>>> import numpy as np
>>> from numpy import linalg as LA
>>> np.set_printoptions(suppress=True, linewidth=200)
>>> u = np.array([4, 5, 1, 4])
>>> rng = np.random.default_rng(941)
>>> arr = np.outer(rng.normal(size=25), u) + 0.1 * rng.normal(size=(25, 4))
>>> print(arr.round(2) + 0)
[[  6.11   7.58   1.51   6.06]
 [  4.3    5.23   1.1    4.33]
 [  4.35   5.43   1.18   4.26]
 [ -0.93  -1.24  -0.09  -1.03]
 [ -2.29  -2.73  -0.52  -2.18]
 [ -0.54  -0.69  -0.1   -0.64]
 [ -1.93  -2.66  -0.44  -2.16]
 [  4.08   5.13   1.1    4.08]
 [  1.03   1.52   0.02   1.14]
 [ -8.35 -10.36  -2.39  -8.27]
 [ -4.91  -6.1   -1.37  -4.74]
 [ -5.63  -7.01  -1.44  -5.57]
 [  4.9    5.94   1.22   4.72]
 [  2.56   2.93   0.58   2.51]
 [ -4.18  -5.34  -0.89  -4.1 ]
 [ -1.46  -1.88  -0.22  -1.35]
 [ -0.49  -0.6   -0.05  -0.45]
 [  8.36  10.31   1.99   8.2 ]
 [  0.52   0.68   0.16   0.67]
 [ -4.61  -5.92  -1.23  -4.69]
 [  0.52   0.72  -0.02   0.51]
 [ -2.36  -2.62  -0.59  -2.08]
 [  1.27   1.57   0.19   1.4 ]
 [  0.2    0.18   0.16   0.22]
 [ -0.13  -0.07   0.    -0.28]]
>>> print(round(LA.norm(arr, 2) / LA.norm(arr), 2))
1.0
>>> print([round(float(x), 2) for x in LA.svd(arr, compute_uv=False)[:3]])
[36.75, 0.62, 0.38]
>>> print(np.round(np.abs(LA.svd(arr)[2][-1]), 2))
[0.72 0.58 0.36 0.1 ]
>>> print(round(np.log10(LA.cond(arr))))
2
>>> arr @ arr
Traceback (most recent call last):
  File "<python-input-11>", line 1, in <module>
    arr @ arr
    ~~~~^~~~~
ValueError: matmul: Input operand 1 has a mismatch in its core dimension 0, with gufunc signature (n?,k),(k,m?)->(n?,m?) (size 25 is different from 4)
>>> C2 = arr.T @ arr
>>> print(np.round(np.trace(C2), 2), round(float((arr ** 2).sum()), 2))
1351.27 1351.27
>>> print(LA.matrix_rank(C2))
4
>>> print(np.round(np.diag(C2), 2))
[377.38 580.88  24.82 368.19]
>>> print(np.round(LA.svd(arr, compute_uv=False) ** 2, 2))
[1350.6     0.38    0.14    0.14]
>>> Xc = (arr - arr.mean(axis=0)) / arr.std(axis=0)
>>> print(np.round(Xc.std(axis=0), 2))
[1. 1. 1. 1.]
>>> c = LA.lstsq(np.delete(Xc, 1, axis=1), Xc[:, 1])[0]
>>> print(round(float(1 - np.var(Xc[:, 1] - np.delete(Xc, 1, axis=1) @ c)), 2))
1.0
>>> idx = arr[:, 3] > np.median(arr[:, 3])
>>> u = arr[idx].mean(axis=0) - arr[~idx].mean(axis=0)
>>> print(np.argsort(-np.abs(u).round(6), kind="stable"))
[1 0 3 2]
>>> print(idx.astype(int))
[1 1 1 0 0 0 0 1 1 0 0 0 1 1 0 0 0 1 1 0 1 0 1 1 0]
>>> print(((arr - arr.mean(axis=0)) @ u > 0).astype(int))
[1 1 1 0 0 0 0 1 1 0 0 0 1 1 0 0 0 1 1 0 1 0 1 1 0]
>>> print(u.round(2))
[6.09 7.56 1.48 6.06]
>>> print((((arr - arr.mean(axis=0)) @ u > 0) == idx).mean())
1.0
>>> u, r1 = arr[15], arr[8]
>>> print(round(u @ r1, 2))
-5.9
>>> pr = (u @ r1) / (u @ u) * u
>>> print(np.round(r1 - pr, 2))
[-0.11  0.05 -0.16  0.08]
>>> print(round((r1 - pr) @ u, 2))
0.0
>>> print(round(LA.norm(u + r1) ** 2 + LA.norm(u - r1) ** 2, 2))
24.38
>>> print(LA.matrix_rank(np.outer(u, r1)))
1
>>> F = np.loadtxt("out3.csv", delimiter=",")
>>> print(F)
[[ 0.  1.]
 [-1.  0.]]
>>> M2 = F + rng.integers(-2, 3, (2, 1)) @ rng.integers(-2, 3, (1, 2))
>>> print(M2)
[[ 0.  5.]
 [-1. -4.]]
>>> print(np.round(LA.svd(M2 - F, compute_uv=False), 2))
[5.66 0.  ]
>>> print(M2 - F)
[[ 0.  4.]
 [ 0. -4.]]
>>> Q, _ = LA.qr(np.array([[0.3, -0.8], [0.9, 1.1]]))
>>> evals = np.array([0, 3])
>>> data = Q @ np.diag(evals) @ Q.T
>>> print(data.round(2))
[[ 2.7 -0.9]
 [-0.9  0.3]]
>>> # symmetric, so the eigenvalues are real
>>> evals, vecs = LA.eigh(data)
>>> print(np.round(np.abs(vecs[:, -1]), 2))
[0.95 0.32]
>>> print(np.unique(evals.round(6) + 0, return_counts=True)[1])
[1 1]
>>> print(np.abs(vecs[:, -1]).round(6).argmax())
0
>>> print(np.round(vecs.T @ vecs, 2) + 0)
[[1. 0.]
 [0. 1.]]
>>> W0 = np.loadtxt("dump.csv", delimiter=",")
>>> print(W0)
[[ 1. -1.  1. -1.]
 [ 1.  0.  0.  0.]
 [ 1.  1.  1.  1.]]
>>> M2 = np.array([[4, -3], [8, 4], [7, -2], [2, -5]])
>>> M2 @ W0
Traceback (most recent call last):
  File "<python-input-54>", line 1, in <module>
    M2 @ W0
    ~~~^~~~
ValueError: matmul: Input operand 1 has a mismatch in its core dimension 0, with gufunc signature (n?,k),(k,m?)->(n?,m?) (size 3 is different from 2)
>>> print(LA.matrix_rank(np.vstack([W0, M2.T])))
4
>>> print(np.vstack([W0, M2.T]).shape)
(5, 4)
>>> print(M2.T @ W0.T)
[[ 1.  4. 21.]
 [-4. -3. -6.]]
>>> print(np.einsum("ik,kj->ij", W0, M2))
[[ 1. -4.]
 [ 4. -3.]
 [21. -6.]]
>>> print(LA.matrix_rank(W0 @ M2))
2
>>> print(np.einsum("ij,ij->i", W0, W0))
[4. 1. 4.]
>>> print(np.einsum("ik,kj->ji", W0, M2))
[[ 1.  4. 21.]
 [-4. -3. -6.]]
>>> print(round(float(LA.det(data[::-1])), 2))
-0.0
>>> print(round(np.einsum("ij,ji->", data, data), 2))
9.0
>>> print(round(LA.det(2 * data), 2), round(float(LA.det(data)), 2))
0.0 0.0
>>> print(round(float(LA.det(data.T)), 2))
0.0
>>> x = np.array([1, 2, -2, -3])
>>> print((W0 * x).sum(axis=1))
[ 0.  1. -2.]
>>> print(W0 @ np.ones(4))
[0. 1. 4.]
>>> print(W0 @ np.eye(4)[2])
[1. 0. 1.]
>>> print(np.einsum("ij,j->i", W0, x))
[ 0.  1. -2.]
>>> print(LA.norm(W0 @ x) <= LA.norm(W0, 2) * LA.norm(x) + 1e-9)
True
>>> print(W0 * x)
[[ 1. -2. -2.  3.]
 [ 1.  0. -0. -0.]
 [ 1.  2. -2. -3.]]
>>> left, s, VT = LA.svd(W0, full_matrices=False)
>>> print((s > 1e-8).sum())
3
>>> print(np.round(np.cumsum(s ** 2) / np.sum(s ** 2), 2))
[0.51 0.95 1.  ]
>>> print(np.round(VT @ VT.T, 2) + 0)
[[1. 0. 0.]
 [0. 1. 0.]
 [0. 0. 1.]]
>>> J = np.loadtxt("test11.csv", delimiter=",")
>>> print(J)
[[ 2.  0.  1.  3.]
 [ 3.  2.  1.  0.]
 [ 0. -1.  3.  1.]
 [ 2.  1. -2.  2.]
 [14.  8.  5.  3.]]
>>> print(np.round(np.trace(LA.pinv(J) @ J), 2))
3.0
>>> print(np.round(J @ LA.pinv(J) @ J, 2) + 0)
[[ 2.  0.  1.  3.]
 [ 3.  2.  1.  0.]
 [ 0. -1.  3.  1.]
 [ 2.  1. -2.  2.]
 [14.  8.  5.  3.]]
>>> print(np.allclose(J[:-1].T @ LA.lstsq(J[:-1].T, J[-1])[0], J[-1]))
True
>>> print(np.abs(np.diag(LA.qr(J)[1])) > 1e-9)
[ True  True  True False]
>>> print(np.unique(J.round(6), axis=0).shape)
(5, 4)
>>> print(LA.lstsq(J[:-1].T, J[-1])[2])
3
>>> try:
...     LA.inv(J)
... except LA.LinAlgError as e:
...     print("failed:", e)
... 
failed: Last 2 dimensions of the array must be square
